% python3 -q
>>> import numpy as np
>>> np.set_printoptions(suppress=True, linewidth=200)
>>> mat = np.abs(np.array([[-8, -7, 0, 2, 2, 5],
...     [-2, -1, 8, 0, -9, 8],
...     [-7, 7, -4, -8, -1, -9],
...     [5, -6, 1, -4, 5, -1],
...     [-4, 0, 9, 4, -5, 0],
...     [-3, 8, -6, -9, 1, 8]])) + np.eye(6)
>>> mat = mat / mat.sum(axis=1, keepdims=True)
>>> mat.round(2)
array([[0.36, 0.28, 0.  , 0.08, 0.08, 0.2 ],
       [0.07, 0.07, 0.28, 0.  , 0.31, 0.28],
       [0.19, 0.19, 0.14, 0.22, 0.03, 0.24],
       [0.22, 0.26, 0.04, 0.22, 0.22, 0.04],
       [0.17, 0.  , 0.39, 0.17, 0.26, 0.  ],
       [0.08, 0.22, 0.17, 0.25, 0.03, 0.25]])
>>> # rows sum to 1
>>> np.round(np.linalg.matrix_power(mat, 2), 2)
array([[0.2 , 0.19, 0.15, 0.11, 0.16, 0.2 ],
       [0.16, 0.14, 0.22, 0.19, 0.12, 0.17],
       [0.18, 0.2 , 0.13, 0.16, 0.14, 0.19],
       [0.19, 0.15, 0.18, 0.12, 0.2 , 0.15],
       [0.22, 0.17, 0.16, 0.18, 0.13, 0.14],
       [0.16, 0.19, 0.15, 0.16, 0.15, 0.19]])
>>> mat @ np.ones(6)
array([1., 1., 1., 1., 1., 1.])
>>> pr = np.eye(6)[0]
>>> for _ in range(6):
...     pr = pr @ mat
...     print(pr.round(2))
... 
[0.36 0.28 0.   0.08 0.08 0.2 ]
[0.2  0.19 0.15 0.11 0.16 0.2 ]
[0.18 0.17 0.17 0.15 0.15 0.18]
[0.18 0.17 0.16 0.16 0.15 0.18]
[0.18 0.17 0.16 0.15 0.15 0.18]
[0.18 0.17 0.16 0.15 0.15 0.17]
>>> x0 = np.array([2, -2, 1, -2, -2, 0])
>>> y = mat @ x0
>>> coef, lr = np.zeros(6), 1 / np.linalg.norm(mat, 2) ** 2
>>> for i in range(40):
...     coef -= lr * mat.T @ (mat @ coef - y)
...     if i % 10 == 0: print(i, round(np.linalg.norm(mat @ coef - y), 2))
... 
0 0.66
10 0.48
20 0.36
30 0.28
>>> round(np.linalg.cond(mat), 2)
np.float64(34.55)
